$ ipython --no-banner

In [1]: import numpy as np

In [2]: import numpy.linalg as la

In [3]: np.set_printoptions(suppress=True, linewidth=140)

In [4]: A2 = np.array([[-3, -1, 2, -1, -3, 2, -3, 1, -3, 0, -2, 3, 0, 0, 1],
   ...:     [-2, 0, 3, -2, -3, 0, 0, -3, 2, 1, -1, 0, 2, 1, 3]])

In [5]: W0 = A2.T @ A2

In [6]: W0
Out[6]: 
array([[ 13,   3, -12,   7,  15,  -6,   9,   3,   5,  -2,   8,  -9,  -4,  -2,  -9],
       [  3,   1,  -2,   1,   3,  -2,   3,  -1,   3,   0,   2,  -3,   0,   0,  -1],
       [-12,  -2,  13,  -8, -15,   4,  -6,  -7,   0,   3,  -7,   6,   6,   3,  11],
       [  7,   1,  -8,   5,   9,  -2,   3,   5,  -1,  -2,   4,  -3,  -4,  -2,  -7],
       [ 15,   3, -15,   9,  18,  -6,   9,   6,   3,  -3,   9,  -9,  -6,  -3, -12],
       [ -6,  -2,   4,  -2,  -6,   4,  -6,   2,  -6,   0,  -4,   6,   0,   0,   2],
       [  9,   3,  -6,   3,   9,  -6,   9,  -3,   9,   0,   6,  -9,   0,   0,  -3],
       [  3,  -1,  -7,   5,   6,   2,  -3,  10,  -9,  -3,   1,   3,  -6,  -3,  -8],
       [  5,   3,   0,  -1,   3,  -6,   9,  -9,  13,   2,   4,  -9,   4,   2,   3],
       [ -2,   0,   3,  -2,  -3,   0,   0,  -3,   2,   1,  -1,   0,   2,   1,   3],
       [  8,   2,  -7,   4,   9,  -4,   6,   1,   4,  -1,   5,  -6,  -2,  -1,  -5],
       [ -9,  -3,   6,  -3,  -9,   6,  -9,   3,  -9,   0,  -6,   9,   0,   0,   3],
       [ -4,   0,   6,  -4,  -6,   0,   0,  -6,   4,   2,  -2,   0,   4,   2,   6],
       [ -2,   0,   3,  -2,  -3,   0,   0,  -3,   2,   1,  -1,   0,   2,   1,   3],
       [ -9,  -1,  11,  -7, -12,   2,  -3,  -8,   3,   3,  -5,   3,   6,   3,  10]])

In [7]: left, sig, Vh = la.svd(W0)

In [8]: evecs = Vh[:(sig > 1e-8).sum()]

In [9]: rng = np.random.default_rng(35045)

In [10]: x0 = W0[10] + -1 * W0[9] + rng.integers(2) * np.eye(15)[13]

In [11]: x0
Out[11]: array([ 10.,   2., -10.,   6.,  12.,  -4.,   6.,   4.,   2.,  -2.,   6.,  -6.,  -4.,  -1.,  -8.])

In [12]: np.allclose(evecs.T @ evecs @ x0, x0)
Out[12]: False

In [13]: round(la.norm(x0 - evecs.T @ evecs @ x0), 2)
Out[13]: np.float64(0.99)

In [14]: la.matrix_rank(np.vstack([W0, x0]))
Out[14]: np.int64(3)

In [15]: x0 = np.array([-2, -4, -2, 0, -1, 5, 0, -2, 4, 0, -1, -2, -4, 1, -3])

In [16]: np.einsum("ij,j->i", W0, x0)
Out[16]: array([ 6,  2, -4,  2,  6, -4,  6, -2,  6,  0,  4, -6,  0,  0, -2])

In [17]: W0 @ x0
Out[17]: array([ 6,  2, -4,  2,  6, -4,  6, -2,  6,  0,  4, -6,  0,  0, -2])

In [18]: la.norm(W0 @ x0) <= la.norm(W0, 2) * la.norm(x0) + 1e-9
Out[18]: np.True_

In [19]: W0 @ np.eye(15)[6]
Out[19]: array([ 9.,  3., -6.,  3.,  9., -6.,  9., -3.,  9.,  0.,  6., -9.,  0.,  0., -3.])

In [20]: left, sig, Vh = la.svd(W0)

In [21]: np.argmax(sig[:-1] / (sig[1:] + 1e-6)) + 1
Out[21]: np.int64(2)

In [22]: A2 = left[:, :2] @ np.diag(sig[:2]) @ Vh[:2]

In [23]: la.matrix_rank(A2)
Out[23]: np.int64(2)

In [24]: np.round(np.trace(la.pinv(W0) @ W0), 2)
Out[24]: np.float64(2.0)

In [25]: np.allclose(W0[:-1].T @ la.lstsq(W0[:-1].T, W0[-1])[0], W0[-1])
Out[25]: True

In [26]: F = np.diag(np.array([2, 0, 1, 0, 1, 0, 1, 0, 2, 2, 0, 1, 1]))

In [27]: F
Out[27]: 
array([[2, 0, 0, 0, 0, 0, 0, 0, 0, 0, 0, 0, 0],
       [0, 0, 0, 0, 0, 0, 0, 0, 0, 0, 0, 0, 0],
       [0, 0, 1, 0, 0, 0, 0, 0, 0, 0, 0, 0, 0],
       [0, 0, 0, 0, 0, 0, 0, 0, 0, 0, 0, 0, 0],
       [0, 0, 0, 0, 1, 0, 0, 0, 0, 0, 0, 0, 0],
       [0, 0, 0, 0, 0, 0, 0, 0, 0, 0, 0, 0, 0],
       [0, 0, 0, 0, 0, 0, 1, 0, 0, 0, 0, 0, 0],
       [0, 0, 0, 0, 0, 0, 0, 0, 0, 0, 0, 0, 0],
       [0, 0, 0, 0, 0, 0, 0, 0, 2, 0, 0, 0, 0],
       [0, 0, 0, 0, 0, 0, 0, 0, 0, 2, 0, 0, 0],
       [0, 0, 0, 0, 0, 0, 0, 0, 0, 0, 0, 0, 0],
       [0, 0, 0, 0, 0, 0, 0, 0, 0, 0, 0, 1, 0],
       [0, 0, 0, 0, 0, 0, 0, 0, 0, 0, 0, 0, 1]])

In [28]: la.matrix_rank(F - F[0, 0] * np.eye(13))
Out[28]: np.int64(10)

In [29]: vals, evecs = la.eigh(F)

In [30]: x0 = np.array([-2, -2, 5, -5, -4, -5, 5, -4, -3, 3, -2, -5, -1])

In [31]: np.round(x0 @ F @ x0 / (x0 @ x0), 2), vals[0], vals[-1]
Out[31]: (np.float64(0.72), np.float64(0.0), np.float64(2.0))

In [32]: x0 @ F @ x0
Out[32]: np.int64(136)

In [33]: np.allclose(F @ F.T, F.T @ F)
Out[33]: True

In [34]: np.round(np.sort(np.abs(la.eigvals(F))), 2)
Out[34]: array([0., 0., 0., 0., 0., 1., 1., 1., 1., 1., 2., 2., 2.])

In [35]: np.allclose(F, F.T)
Out[35]: True

In [36]: np.trace(F)
Out[36]: np.int64(11)

In [37]: X = np.load("layer1.npy")

In [38]: X
Out[38]: 
array([[ -5,  -3,   4,  -2,   8,  -8,  -6,  -6,   0,   4],
       [  5,   1,  -8,   7,  -1,  -1,   1,  -4,  -6,   3],
       [ -8,  -3,   5,   7,   0,  -4,   5,   3,  -8,   5],
       [ -6,   4,   3,  -9,   4,   7,  -6,  -4,  -2,   0],
       [ -1,   6,   1,   5,  -5,  -2,  -7,  -6,   7,  -8],
       [  9,  -3,   1,   2,  -6,   0,  -6,   9,   0,   2],
       [ -5,   0,  -7,  -7,  -1,  -7,  -9,   5,   6,  -2],
       [ -1,   1,   9,  -2,  -9,  -2,   6,  -6,  -3,   8],
       [  3,   2,   9,  -9,  -6,   9,   6,  -5,   0,   3],
       [  0,   4,  -5,   1,  -2,  -9,   0,   8,  -8,  -1],
       [-20,  -6,  28, -23,  11,  -5,  -9,   6,  18,  -5]])

In [39]: u = np.array([-2, 1])

In [40]: np.correlate(X[0], X[9], "full")
Out[40]: array([  5,  43, -20, -54,  85, -35,  99,  22, -69, -30,  72,  42,  78, -44,  -2, -20, -20,  16,   0])

In [41]: np.array([np.convolve(row, u, "same") for row in X])
Out[41]: 
array([[ 10,   1, -11,   8, -18,  24,   4,   6,  -6,  -8],
       [-10,   3,  17, -22,   9,   1,  -3,   9,   8, -12],
       [ 16,  -2, -13,  -9,   7,   8, -14,  -1,  19, -18],
       [ 12, -14,  -2,  21, -17, -10,  19,   2,   0,  -2],
       [  2, -13,   4,  -9,  15,  -1,  12,   5, -20,  23],
       [-18,  15,  -5,  -3,  14,  -6,  12, -24,   9,  -4],
       [ 10,  -5,  14,   7,  -5,  13,  11, -19,  -7,  10],
       [  2,  -3, -17,  13,  16,  -5, -14,  18,   0, -19],
       [ -6,  -1, -16,  27,   3, -24,  -3,  16,  -5,  -6],
       [  0,  -8,  14,  -7,   5,  16,  -9, -16,  24,  -6],
       [ 40,  -8, -62,  74, -45,  21,  13, -21, -30,  28]])

In [42]: np.convolve(X[0], u)
Out[42]: array([ 10,   1, -11,   8, -18,  24,   4,   6,  -6,  -8,   4])

In [43]: A2 = X + rng.integers(-2, 3, (11, 9)) @ rng.integers(-2, 3, (9, 10))

In [44]: A2
Out[44]: 
array([[ -4, -13,   0,  -8,  11,  -7, -10,   3,  12,   3],
       [  7,   7, -12,  11,  -3,  -2,   3, -12, -12,  -4],
       [ -3, -10,  -1,   7,   3,  -9,   4,   8, -12,   8],
       [  5,  10,  10,   5,  -1,   3,  -9,  -2,  -9,   1],
       [  4,  -3,  -5,   6,  -6,  -6, -12,   1,  14, -17],
       [  8,   5,   1,   7,  -2,   8,  -9,   7,  -7,   6],
       [-17,   6,  -5, -16,   5,   3,  -4,   0,   8,   3],
       [ 11,   6,   8,  11, -10,  -3,   0,  -3,  -8,   6],
       [ -4,   4,  -2, -14,   6,  14,   1,  -1,  -1,   5],
       [ 16,  -3,   2,  11, -15, -18,   2,   9,  -6,  -5],
       [  0, -22,  26, -19,   0, -23,  -1,   8,  20,  -6]])

In [45]: np.round(la.svd(A2 - X, compute_uv=False), 2) + 0
Out[45]: array([53.21, 35.43, 23.95, 16.26, 14.12,  6.29,  3.66,  1.52,  0.88,  0.  ])

In [46]: np.abs(A2 - X).sum(axis=1)
Out[46]: array([51, 42, 39, 60, 54, 42, 62, 49, 54, 71, 84])

In [47]: q, r_ = la.qr(X)

In [48]: np.round(np.abs(np.diag(r_)), 2)
Out[48]: array([25.83, 10.87, 22.68, 18.32, 11.89, 14.36, 14.94, 15.05, 13.31,  1.1 ])

In [49]: np.trace(q @ q.T)
Out[49]: np.float64(10.0)

In [50]: np.round(abs(r_[0, 0]), 2), round(la.norm(X[:, 0]), 2)
Out[50]: (np.float64(25.83), np.float64(25.83))

In [51]: x0 = np.array([6, 6, -9, 6, -1, 8, -7, -6, -1, 3])

In [52]: rhs = X @ x0

In [53]: np.round(la.solve(X.T @ X, X.T @ rhs), 2)
Out[53]: array([ 6.,  6., -9.,  6., -1.,  8., -7., -6., -1.,  3.])

In [54]: rhs
Out[54]: array([ -78,  175, -131,   27,   94,   39,  -43,  -79,  -30,  -38, -603])

In [55]: np.round(la.lstsq(X, rhs)[0], 2)
Out[55]: array([ 6.,  6., -9.,  6., -1.,  8., -7., -6., -1.,  3.])

In [56]: rhs = rhs + 0.02 * rng.normal(size=11)

In [57]: rhs.round(2)
Out[57]: array([ -78.02,  174.98, -131.03,   27.  ,   94.  ,   39.  ,  -43.  ,  -79.02,  -30.03,  -38.02, -603.02])

In [58]: coef, *_ = la.lstsq(X, rhs)

In [59]: coef.round()
Out[59]: array([ 6.,  6., -9.,  6., -1.,  8., -7., -6., -1.,  3.])

In [60]: np.round(X.T @ (rhs - X @ coef), 2) + 0
Out[60]: array([0., 0., 0., 0., 0., 0., 0., 0., 0., 0.])

In [61]: [round(float(la.norm(la.solve(X.T @ X + lam * np.eye(10), X.T @ rhs))), 2) for lam in (0, 1, 10, 100)]
Out[61]: [18.69, 18.16, 17.65, 15.15]

In [62]: coef.round(2)
Out[62]: array([ 6.  ,  6.03, -9.  ,  6.01, -0.99,  8.  , -7.  , -5.99, -0.98,  3.02])
